$ python -q
>>> import numpy as np
>>> from numpy import linalg as LA
>>> np.set_printoptions(precision=3, suppress=True, linewidth=200)
>>> J = np.load("m.npy")
>>> J
array([[1., 0., 0.],
       [0., 1., 0.],
       [0., 0., 1.]])
>>> # triangular, det is the product of the diagonal
>>> ev, V = LA.eigh(J)
>>> x = np.array([1, 0, 0])
>>> V * np.maximum(ev, 0) @ V.T
array([[1., 0., 0.],
       [0., 1., 0.],
       [0., 0., 1.]])
>>> V * np.sqrt(ev) @ V.T
array([[1., 0., 0.],
       [0., 1., 0.],
       [0., 0., 1.]])
>>> x @ J @ x
np.float64(1.0)
>>> V * np.abs(ev) @ V.T
array([[1., 0., 0.],
       [0., 1., 0.],
       [0., 0., 1.]])
>>> np.prod(np.diag(J)), round(float(LA.det(J)), 3)
(np.float64(1.0), 1.0)
>>> LA.matrix_rank(J - J[0, 0] * np.eye(3))
np.int64(0)
>>> x = np.array([2, 0, 3])
>>> np.abs(LA.eigvals(J))
array([1., 1., 1.])
>>> np.sort(np.abs(np.degrees(np.angle(LA.eigvals(J)))))
array([0., 0., 0.])
>>> LA.inv(J)
array([[1., 0., 0.],
       [0., 1., 0.],
       [0., 0., 1.]])
>>> M2 = np.array([[-0.4], [1.0], [-0.5]])
>>> C = np.array([[0.3, -0.2]])
>>> M = M2 @ C
>>> M
array([[-0.12,  0.08],
       [ 0.3 , -0.2 ],
       [-0.15,  0.1 ]])
>>> # rank 1
>>> left, s, VT = LA.svd(M)
>>> s.round(3) + 0
array([0.428, 0.   ])
>>> M2 = left[:, :1] @ np.diag(s[:1]) @ VT[:1]
>>> np.round(np.abs(M - M2).max(), 3)
np.float64(0.0)
>>> M2
array([[-0.12,  0.08],
       [ 0.3 , -0.2 ],
       [-0.15,  0.1 ]])
>>> np.argsort(-LA.norm(M, axis=0).round(6), kind="stable")[:3]
array([0, 1])
>>> LA.cond(M) > 100
np.True_
>>> LA.matrix_rank(M, rtol=0.1)
np.int64(1)
>>> [round(float(x), 3) for x in LA.svd(M, compute_uv=False)[:3]]
[0.428, 0.0]
>>> F = np.loadtxt("layer12.csv", delimiter=",")
>>> F
array([[-1.851,  1.482,  4.363, -0.583],
       [-1.349,  1.606, -1.127, -4.397],
       [ 1.135, -1.438,  1.652,  4.349],
       [-1.936,  2.009,  0.813, -4.069],
       [-1.657,  1.833, -0.234, -4.34 ],
       [ 1.639, -1.82 ,  0.294,  4.349],
       [ 2.05 , -1.75 , -3.951,  1.459],
       [ 1.743, -1.891, -0.055,  4.287],
       [-1.341,  1.6  , -1.148, -4.396],
       [ 1.941, -2.012, -0.837,  4.06 ],
       [-2.178,  1.98 ,  3.202, -2.467],
       [ 0.527, -0.056, -4.24 , -2.597]])
>>> # null space of dimension 2
>>> Xs = F - F.mean(axis=1)
Traceback (most recent call last):
  File "<python-input-35>", line 1, in <module>
    Xs = F - F.mean(axis=1)
         ~~^~~~~~~~~~~~~~~~
ValueError: operands could not be broadcast together with shapes (12,4) (12,) 
>>> Xs = F - F.mean(axis=0)
>>> left, s, VT = LA.svd(Xs, full_matrices=False)
>>> (np.sign(left[:, 0]) == np.sign(left[0, 0])).astype(int)
array([1, 1, 0, 1, 1, 0, 0, 0, 1, 0, 1, 1])
>>> np.searchsorted(np.cumsum(s ** 2) / (s ** 2).sum(), 0.9) + 1
np.int64(2)
>>> np.abs(VT[0]).argmax()
np.int64(3)
>>> np.round(Xs.mean(axis=0), 3) + 0
array([0., 0., 0., 0.])
>>> d = LA.norm(F[:, None] - F[None], axis=-1)
>>> d[8].round(6).argsort(kind="stable")[:4]
array([8, 1, 4, 3])
>>> LA.norm(F, axis=1)
array([5., 5., 5., 5., 5., 5., 5., 5., 5., 5., 5., 5.])
>>> np.unravel_index(d.round(6).argmax(), d.shape)
(np.int64(3), np.int64(9))
>>> LA.norm(F - F.mean(axis=0), axis=1)
array([4.989, 4.588, 5.411, 4.633, 4.599, 5.403, 5.126, 5.396, 4.588, 5.372, 4.805, 4.746])
>>> d[:5, :5]
array([[0.   , 6.705, 7.009, 5.004, 5.951],
       [6.705, 0.   , 9.982, 2.093, 0.973],
       [7.009, 9.982, 0.   , 9.637, 9.877],
       [5.004, 2.093, 9.637, 0.   , 1.132],
       [5.951, 0.973, 9.877, 1.132, 0.   ]])
>>> C = F[[0, 9]].astype(float)
>>> for _ in range(5):
...     z = LA.norm(F[:, None] - C, axis=-1).argmin(axis=1)
...     C = np.array([F[z == j].mean(axis=0) for j in range(2)])
... 
>>> z
array([0, 0, 1, 0, 0, 1, 1, 1, 0, 1, 0, 0])
>>> C
array([[-1.398,  1.493,  0.233, -3.264],
       [ 1.702, -1.782, -0.579,  3.701]])
>>> np.bincount(z)
array([7, 5])
>>> x = np.array([0, 2, 1])
>>> J @ J @ x
array([0., 2., 1.])
>>> np.trace(J)
np.float64(3.0)
>>> Xs = F - F.mean(axis=0)
>>> V = LA.svd(Xs)[2][:2]
>>> M2 = Xs - Xs @ V.T @ V
>>> (Xs @ V.T).std(axis=0)
array([4.26 , 2.586])
>>> M2 = np.array([[1, 1], [1, -1]])
>>> rng = np.random.default_rng(702691)
>>> feats = np.kron(M2, np.kron(M2, M2))[rng.permutation(8)][:5]
>>> feats
array([[ 1,  1,  1,  1, -1, -1, -1, -1],
       [ 1,  1,  1,  1,  1,  1,  1,  1],
       [ 1, -1,  1, -1, -1,  1, -1,  1],
       [ 1,  1, -1, -1,  1,  1, -1, -1],
       [ 1, -1, -1,  1,  1, -1, -1,  1]])
>>> M2 = np.array([[-1, -1, 1],
...     [1, 2, -2],
...     [-1, 2, 0],
...     [1, 0, -1],
...     [0, 0, 1],
...     [0, 2, -2],
...     [2, -2, -2],
...     [2, 1, -2]])
>>> LA.matrix_rank(np.vstack([feats, M2.T]))
np.int64(8)
>>> feats @ M2
array([[-4,  2,  3],
       [ 4,  4, -7],
       [-4,  4,  1],
       [-4,  2,  3],
       [ 0, -4,  5]])
>>> M2.T @ feats.T
array([[-4,  4, -4, -4,  0],
       [ 2,  4,  4,  2, -4],
       [ 3, -7,  1,  3,  5]])
>>> LA.matrix_rank(feats @ M2)
np.int64(3)
>>> np.einsum("ij,ij->i", feats, feats)
array([8, 8, 8, 8, 8])
>>> np.einsum("ik,kj->ji", feats, M2)
array([[-4,  4, -4, -4,  0],
       [ 2,  4,  4,  2, -4],
       [ 3, -7,  1,  3,  5]])
>>> x = np.array([2, 2, 2, -1, 2, 0, -3, 2])
>>> h1 = np.maximum(feats @ x, 0)
>>> np.flatnonzero(h1 > 1e-9)
array([0, 1, 2, 3, 4])
>>> feats * (h1 > 1e-9)[:, None]
array([[ 1,  1,  1,  1, -1, -1, -1, -1],
       [ 1,  1,  1,  1,  1,  1,  1,  1],
       [ 1, -1,  1, -1, -1,  1, -1,  1],
       [ 1,  1, -1, -1,  1,  1, -1, -1],
       [ 1, -1, -1,  1,  1, -1, -1,  1]])
>>> m1 = np.load("sample5.npy")
>>> m1
array([[ 0.8  , -1.7  ,  0.2  ],
       [ 0.771, -1.86 ,  0.306],
       [-0.6  , -0.2  ,  1.   ],
       [-0.4  ,  1.   , -1.4  ]])
>>> O, V = LA.qr(m1[:, :1])[0], LA.qr(m1[:, 1:])[0]
>>> s = LA.svd(O.T @ V, compute_uv=False)
>>> np.degrees(np.arccos(s.clip(0, 1)))
array([22.85])
>>> round(float(LA.norm(O @ O.T - V @ V.T, 2)), 3)
1.0
>>> W = np.array([[1, 1, 0, 0, 3, 0], [2, 0, 0, 0, 0, 3], [2, 1, 3, 0, 0, 1]])
>>> beta = np.array([1, 2, 2, 1, 2, 2])
>>> hid = np.maximum(m1 @ W + beta, 0)
>>> LA.matrix_rank(hid)
np.int64(4)
>>> hid
array([[0.   , 3.   , 2.6  , 1.   , 4.4  , 0.   ],
       [0.   , 3.077, 2.918, 1.   , 4.313, 0.   ],
       [2.   , 2.4  , 5.   , 1.   , 0.2  , 2.4  ],
       [0.   , 0.2  , 0.   , 1.   , 0.8  , 3.6  ]])
>>> C = np.array([[-1, 0], [1, -1], [-1, 1], [-1, 3], [-1, -1], [1, 0]])
>>> hid @ C
array([[-5.   , -1.8  ],
       [-5.154, -1.472],
       [-3.4  ,  5.4  ],
       [ 2.   ,  2.   ]])
>>> W @ C
array([[-3, -4],
       [ 1,  0],
       [-3,  2]])
>>> M2 = np.array([[3, 4, -5], [1, -3, 5]])
>>> M @ M2
array([[-0.28, -0.72,  1.  ],
       [ 0.7 ,  1.8 , -2.5 ],
       [-0.35, -0.9 ,  1.25]])
>>> np.einsum("ik,kj->ij", M, M2)
array([[-0.28, -0.72,  1.  ],
       [ 0.7 ,  1.8 , -2.5 ],
       [-0.35, -0.9 ,  1.25]])
>>> np.einsum("ik,kj->ji", M, M2)
array([[-0.28,  0.7 , -0.35],
       [-0.72,  1.8 , -0.9 ],
       [ 1.  , -2.5 ,  1.25]])
>>> np.einsum("ij,ij->i", M, M)
array([0.021, 0.13 , 0.033])
>>> LA.matrix_rank(np.vstack([M, M2.T]))
np.int64(2)
